$ python3 -q
>>> import numpy as np
>>> import numpy.linalg as la
>>> np.set_printoptions(precision=4, suppress=True, linewidth=140)
>>> rnd = lambda a: np.round(a, 4) + 0
>>> J = np.diag(np.array([0, 3, 2, 5]))
>>> J
array([[0, 0, 0, 0],
       [0, 3, 0, 0],
       [0, 0, 2, 0],
       [0, 0, 0, 5]])
>>> rng = np.random.default_rng(4583)
>>> z = rng.permutation(4)
>>> z
array([0, 2, 1, 3])
>>> A2 = J[z][:, z]
>>> A2
array([[0, 0, 0, 0],
       [0, 2, 0, 0],
       [0, 0, 3, 0],
       [0, 0, 0, 5]])
>>> rnd(np.sort(np.abs(la.eigvals(A2))))
array([0., 2., 3., 5.])
>>> rnd(la.det(A2)), rnd(la.det(J[z]))
(np.float64(0.0), np.float64(0.0))
>>> la.matrix_power(A2, 4)
array([[  0,   0,   0,   0],
       [  0,  16,   0,   0],
       [  0,   0,  81,   0],
       [  0,   0,   0, 625]])
>>> np.allclose(A2, A2.T)
True
>>> rnd(np.abs(la.eigvals(A2)).max())
np.float64(5.0)
>>> np.trace(A2)
np.int64(10)
>>> (A2 + A2.T) / 2
array([[0., 0., 0., 0.],
       [0., 2., 0., 0.],
       [0., 0., 3., 0.],
       [0., 0., 0., 5.]])
>>> K = np.load("test1.npy")
>>> K
array([[-0.8,  3. , -0.4],
       [ 0.6,  0.3, -1. ],
       [ 1.1, -0.6,  0.9]])
>>> vec = np.array([2, 0, 2])
>>> y = K @ vec
>>> rnd(y)
array([-2.4, -0.8,  4. ])
>>> rnd(la.solve(K, y))
array([2., 0., 2.])
>>> rnd(la.solve(K, y + K[:, 2]))
array([2., 0., 3.])
>>> rnd(la.solve(K.T, K[1]))
array([0., 1., 0.])
>>> rnd(la.eigvals(K).sum().real)
np.float64(0.4)
>>> np.kron(np.eye(2, dtype=int), K)
array([[-0.8,  3. , -0.4, -0. ,  0. , -0. ],
       [ 0.6,  0.3, -1. ,  0. ,  0. , -0. ],
       [ 1.1, -0.6,  0.9,  0. , -0. ,  0. ],
       [-0. ,  0. , -0. , -0.8,  3. , -0.4],
       [ 0. ,  0. , -0. ,  0.6,  0.3, -1. ],
       [ 0. , -0. ,  0. ,  1.1, -0.6,  0.9]])
>>> rnd(la.det(K[::-1]))
np.float64(4.38)
>>> rnd(la.det(2 * K)), rnd(la.det(K))
(np.float64(-35.04), np.float64(-4.38))
>>> rnd(la.det(K.T))
np.float64(-4.38)
>>> A2 = K + rng.integers(-2, 3, (3, 1)) @ rng.integers(-2, 3, (1, 3))
>>> A2
array([[-0.8,  1. ,  3.6],
       [ 0.6,  0.3, -1. ],
       [ 1.1, -1.6,  2.9]])
>>> rnd(la.svd(A2 - K, compute_uv=False))
array([5., 0., 0.])
>>> O, evecs = la.qr(K[:, :1])[0], la.qr(K[:, 1:])[0]
>>> sv = la.svd(O.T @ evecs, compute_uv=False)
>>> rnd(la.norm(O @ O.T - evecs @ evecs.T, 2))
np.float64(1.0)
>>> rnd(np.degrees(np.arccos(sv.clip(0, 1))))
array([50.8])
>>> (sv > 0.9).sum()
np.int64(0)
>>> rnd(sv)
array([0.632])
>>> mat = np.load("a.npy")
>>> mat
array([[-4,  0,  0,  0,  0,  0,  0],
       [ 0, -3,  0,  0,  0,  0,  0],
       [ 0,  0,  0,  0,  0,  0,  0],
       [ 0,  0,  0,  6,  0,  0,  0],
       [ 0,  0,  0,  0,  9,  0,  0],
       [ 0,  0,  0,  0,  0, -1,  0],
       [ 0,  0,  0,  0,  0,  0,  0]])
>>> vals, evecs = la.eigh(mat)
>>> vec = np.array([-1, 3, 5, 2, 4, -1, 0])
>>> rnd(vec @ mat @ vec / (vec @ vec)), vals[0], vals[-1]
(np.float64(2.4286), np.float64(-4.0), np.float64(9.0))
>>> evecs * np.maximum(vals, 0) @ evecs.T
array([[0., 0., 0., 0., 0., 0., 0.],
       [0., 0., 0., 0., 0., 0., 0.],
       [0., 0., 0., 0., 0., 0., 0.],
       [0., 0., 0., 6., 0., 0., 0.],
       [0., 0., 0., 0., 9., 0., 0.],
       [0., 0., 0., 0., 0., 0., 0.],
       [0., 0., 0., 0., 0., 0., 0.]])
>>> rk = la.matrix_rank(mat)
>>> rk
np.int64(5)
>>> N = la.svd(mat)[2][rk:].T
>>> [int(la.matrix_rank(mat[:, :j + 1])) for j in range(7)]
[1, 2, 2, 3, 4, 5, 5]
>>> N @ N.T
array([[0., 0., 0., 0., 0., 0., 0.],
       [0., 0., 0., 0., 0., 0., 0.],
       [0., 0., 1., 0., 0., 0., 0.],
       [0., 0., 0., 0., 0., 0., 0.],
       [0., 0., 0., 0., 0., 0., 0.],
       [0., 0., 0., 0., 0., 0., 0.],
       [0., 0., 0., 0., 0., 0., 1.]])
>>> N.shape
(7, 2)
>>> r0 = np.array([2, 2, 1])
>>> np.cross(mat[4, :3], mat[6, :3])
array([0, 0, 0])
>>> np.polyval(r0, mat[4])
array([  1,   1,   1,   1, 181,   1,   1])
>>> rnd(la.norm(mat))
np.float64(11.9583)
>>> np.count_nonzero(mat)
np.int64(5)
>>> rnd(la.svd(mat, compute_uv=False))
array([9., 6., 4., 3., 1., 0., 0.])
>>> la.matrix_rank(mat)
np.int64(5)
>>> mat.sum(axis=1)
array([-4, -3,  0,  6,  9, -1,  0])
>>> rnd(mat.mean(axis=0))
array([-0.5714, -0.4286,  0.    ,  0.8571,  1.2857, -0.1429,  0.    ])
>>> A2 = np.array([[-3, -2, -2, 1], [-3, 3, 3, -3], [2, -3, 1, -2], [3, -3, -3, -3]])
>>> X = np.tril(A2)
>>> X
array([[-3,  0,  0,  0],
       [-3,  3,  0,  0],
       [ 2, -3,  1,  0],
       [ 3, -3, -3, -3]])
>>> vals, evecs = la.eig(X)
>>> vals
array([-3.,  1.,  3., -3.])
>>> X @ evecs[:, 0] - vals[0] * evecs[:, 0]
array([0., 0., 0., 0.])
>>> rnd(np.sort(la.eigvals(X @ X)))
array([1., 9., 9., 9.])
>>> rnd(np.sort(la.eigvals(X.T)))
array([-3., -3.,  1.,  3.])
>>> M = np.loadtxt("out14.csv", delimiter=",")
>>> M
array([[ 1.,  0.,  0.,  0.,  0.,  0.,  0.,  0.],
       [-3.,  1.,  0.,  0.,  0.,  0.,  0.,  0.],
       [-2.,  2.,  1.,  0.,  0.,  0.,  0.,  0.],
       [ 1.,  2.,  5.,  1.,  0.,  0.,  0.,  0.],
       [ 0.,  2.,  1., -3.,  1.,  0.,  0.,  0.],
       [-5.,  1., -4., -2.,  0.,  1.,  0.,  0.],
       [ 1., -2., -5., -4., -5., -3.,  1.,  0.],
       [-2., -1., -5., -1., -4., -4., -4.,  1.]])
>>> U, sv, Vt = la.svd(M)
>>> rnd(sv)
array([12.9145,  7.3459,  5.0513,  4.5653,  2.5041,  0.6528,  0.445 ,  0.0006])
>>> np.argmax(sv[:-1] / (sv[1:] + 1e-6)) + 1
np.int64(7)
>>> A2 = U[:, :7] @ np.diag(sv[:7]) @ Vt[:7]
>>> rnd(la.norm(M - A2) / la.norm(M))
np.float64(0.0)
>>> A2 = M / la.norm(M, axis=1, keepdims=True)
>>> C2 = A2 @ A2.T
>>> rnd(C2[7])
array([-0.2236,  0.1768, -0.1118, -0.6024, -0.2309,  0.4403,  0.7081,  1.    ])
>>> W0 = np.load("x.npy")
>>> rnd(W0)
array([[ 4.6194, -8.7226,  1.6057],
       [ 3.0042,  8.7074,  3.8932],
       [-0.6805,  9.8688,  1.464 ],
       [ 8.1542, -0.7007,  5.7461],
       [-0.6542, -9.6878, -2.3914],
       [-3.4257, -8.4322, -4.1429],
       [ 8.1373, -1.8783,  5.5006],
       [ 1.0605,  9.5803,  2.6634],
       [-8.1597,  0.9007, -5.7104],
       [ 6.6136,  4.8384,  5.7315],
       [ 7.1369, -5.7409,  4.0133],
       [-6.1376,  7.3104, -2.9812],
       [ 8.1616, -1.0637,  5.6795],
       [-2.8529,  9.5831, -0.1604],
       [-8.15  ,  1.6487, -5.5552],
       [-4.2137, -7.8212, -4.5905],
       [ 7.541 ,  2.715 ,  5.9802],
       [-8.1572,  0.7949, -5.7296],
       [ 1.8671, -9.8061, -0.5952],
       [-7.9574, -1.0867, -5.9581],
       [ 8.1148, -0.0654,  5.8435],
       [ 8.139 , -0.3882,  5.797 ],
       [-7.0617, -3.9468, -5.8783],
       [ 0.3055,  9.7604,  2.1541],
       [-3.7068, -8.2294, -4.3055],
       [ 7.9465, -3.331 ,  5.0751],
       [-6.4809,  6.8542, -3.3194],
       [ 1.1296,  9.5595,  2.7091],
       [ 1.0375, -9.8725, -1.2071],
       [-6.9124,  6.1667, -3.767 ],
       [ 6.9636, -6.0745,  3.8222],
       [ 7.156 , -5.702 ,  4.0348],
       [-0.6082,  9.8658,  1.5156]])
>>> # null space of dimension 1
>>> Ac = W0 - W0.mean(axis=0)
>>> U, sv, Vt = la.svd(Ac, full_matrices=False)
>>> rnd((sv ** 2).sum() ** 2 / (sv ** 4).sum())
np.float64(1.9878)
>>> rnd(sv)
array([42.0253, 38.8543,  0.    ])
>>> (np.sign(U[:, 0]) == np.sign(U[0, 0])).astype(int)
array([1, 1, 0, 1, 1, 0, 1, 0, 0, 1, 1, 0, 1, 0, 0, 0, 1, 0, 1, 0, 1, 1, 0, 0, 0, 1, 0, 0, 1, 0, 1, 1, 0])
>>> rnd(sv ** 2 / (sv ** 2).sum())
array([0.5391, 0.4609, 0.    ])
>>> t = np.radians(45)
>>> Rm = np.eye(3)
>>> Rm[2, 2] = Rm[1, 1] = np.cos(t)
>>> Rm[2, 1], Rm[1, 2] = -np.sin(t), np.sin(t)
>>> rnd(Rm)
array([[ 1.    ,  0.    ,  0.    ],
       [ 0.    ,  0.7071,  0.7071],
       [ 0.    , -0.7071,  0.7071]])
>>> A2 = W0 @ Rm.T
>>> rnd(la.svd(W0, compute_uv=False)), rnd(la.svd(A2, compute_uv=False))
(array([42.2223, 38.9523,  0.    ]), array([42.2223, 38.9523,  0.    ]))
>>> np.allclose(la.norm(W0, axis=1), la.norm(A2, axis=1))
True
>>> basis = np.array([[2, 8, 2, 7, 0, 7, 6]])
>>> F = rng.normal(size=(28, 1)) @ basis + np.array([-3, 3, -2, -3, 2, -3, -2])
>>> rnd(F)
array([[ -2.0224,   6.9104,  -1.0224,   0.4216,   2.    ,   0.4216,   0.9328],
       [ -4.6853,  -3.7412,  -3.6853,  -8.8986,   2.    ,  -8.8986,  -7.0559],
       [ -2.9217,   3.313 ,  -1.9217,  -2.7261,   2.    ,  -2.7261,  -1.7652],
       [ -2.2493,   6.0027,  -1.2493,  -0.3727,   2.    ,  -0.3727,   0.252 ],
       [ -3.496 ,   1.0161,  -2.496 ,  -4.7359,   2.    ,  -4.7359,  -3.4879],
       [ -2.7478,   4.0087,  -1.7478,  -2.1174,   2.    ,  -2.1174,  -1.2435],
       [ -4.2898,  -2.1591,  -3.2898,  -7.5142,   2.    ,  -7.5142,  -5.8693],
       [ -0.7136,  12.1454,   0.2864,   5.0023,   2.    ,   5.0023,   4.8591],
       [ -1.0431,  10.8275,  -0.0431,   3.8491,   2.    ,   3.8491,   3.8706],
       [ -2.7097,   4.1612,  -1.7097,  -1.9839,   2.    ,  -1.9839,  -1.1291],
       [  0.1993,  15.7971,   1.1993,   8.1975,   2.    ,   8.1975,   7.5978],
       [ -3.8968,  -0.5872,  -2.8968,  -6.1388,   2.    ,  -6.1388,  -4.6904],
       [ -6.0474,  -9.1897,  -5.0474, -13.666 ,   2.    , -13.666 , -11.1422],
       [ -4.001 ,  -1.0038,  -3.001 ,  -6.5033,   2.    ,  -6.5033,  -5.0029],
       [ -1.2168,  10.1327,  -0.2168,   3.2411,   2.    ,   3.2411,   3.3496],
       [ -1.8108,   7.7569,  -0.8108,   1.1623,   2.    ,   1.1623,   1.5677],
       [ -4.3249,  -2.2995,  -3.3249,  -7.6371,   2.    ,  -7.6371,  -5.9746],
       [ -3.8564,  -0.4256,  -2.8564,  -5.9974,   2.    ,  -5.9974,  -4.5692],
       [ -4.7593,  -4.0372,  -3.7593,  -9.1575,   2.    ,  -9.1575,  -7.2779],
       [ -0.7098,  12.1607,   0.2902,   5.0156,   2.    ,   5.0156,   4.8705],
       [ -4.4241,  -2.6965,  -3.4241,  -7.9844,   2.    ,  -7.9844,  -6.2723],
       [ -2.5285,   4.8861,  -1.5285,  -1.3497,   2.    ,  -1.3497,  -0.5854],
       [ -0.6596,  12.3618,   0.3404,   5.1916,   2.    ,   5.1916,   5.0213],
       [ -5.1003,  -5.4011,  -4.1003, -10.3509,   2.    , -10.3509,  -8.3008],
       [ -3.8252,  -0.3009,  -2.8252,  -5.8883,   2.    ,  -5.8883,  -4.4757],
       [ -4.8342,  -4.3368,  -3.8342,  -9.4197,   2.    ,  -9.4197,  -7.5026],
       [ -1.0053,  10.9788,  -0.0053,   3.9815,   2.    ,   3.9815,   3.9841],
       [ -5.9217,  -8.6868,  -4.9217, -13.226 ,   2.    , -13.226 , -10.7651]])
>>> C2 = F.T @ F
>>> (F @ F.T).shape
(28, 28)
>>> rnd(np.diag(C2))
array([ 342.5398, 1508.4527,  199.3367, 1277.0319,  112.    , 1277.0319,  859.5937])
>>> np.allclose(C2, C2.T)
True
>>> U, sv, Vt = la.svd(F)
>>> evecs = Vt[:(sv > 1e-8).sum()]
>>> vec = F[17] + 2 * F[13] + rng.integers(2) * np.eye(7)[4]
>>> rnd(vec)
array([-11.8583,  -2.4332,  -8.8583, -19.0041,   6.    , -19.0041, -14.5749])
>>> rnd(np.diag(evecs.T @ evecs))
array([0.1889, 0.826 , 0.084 , 0.3048, 0.0994, 0.3048, 0.1921])
>>> la.matrix_rank(np.vstack([F, vec]))
np.int64(2)
>>> rnd(la.norm(vec - evecs.T @ evecs @ vec))
np.float64(0.0)
>>> blk = np.stack([F, -1 * F, F[::-1]])
>>> la.matrix_rank(blk.reshape(3, -1))
np.int64(2)
>>> blk.shape
(3, 28, 7)
>>> rk = la.matrix_rank(F)
>>> rk
np.int64(2)
>>> N = la.svd(F)[2][rk:].T
>>> [int(la.matrix_rank(F[:i])) for i in range(1, len(F) + 1)]
[1, 2, 2, 2, 2, 2, 2, 2, 2, 2, 2, 2, 2, 2, 2, 2, 2, 2, 2, 2, 2, 2, 2, 2, 2, 2, 2, 2]
>>> [int(la.matrix_rank(np.delete(F, i, axis=0))) for i in range(28)]
[2, 2, 2, 2, 2, 2, 2, 2, 2, 2, 2, 2, 2, 2, 2, 2, 2, 2, 2, 2, 2, 2, 2, 2, 2, 2, 2, 2]
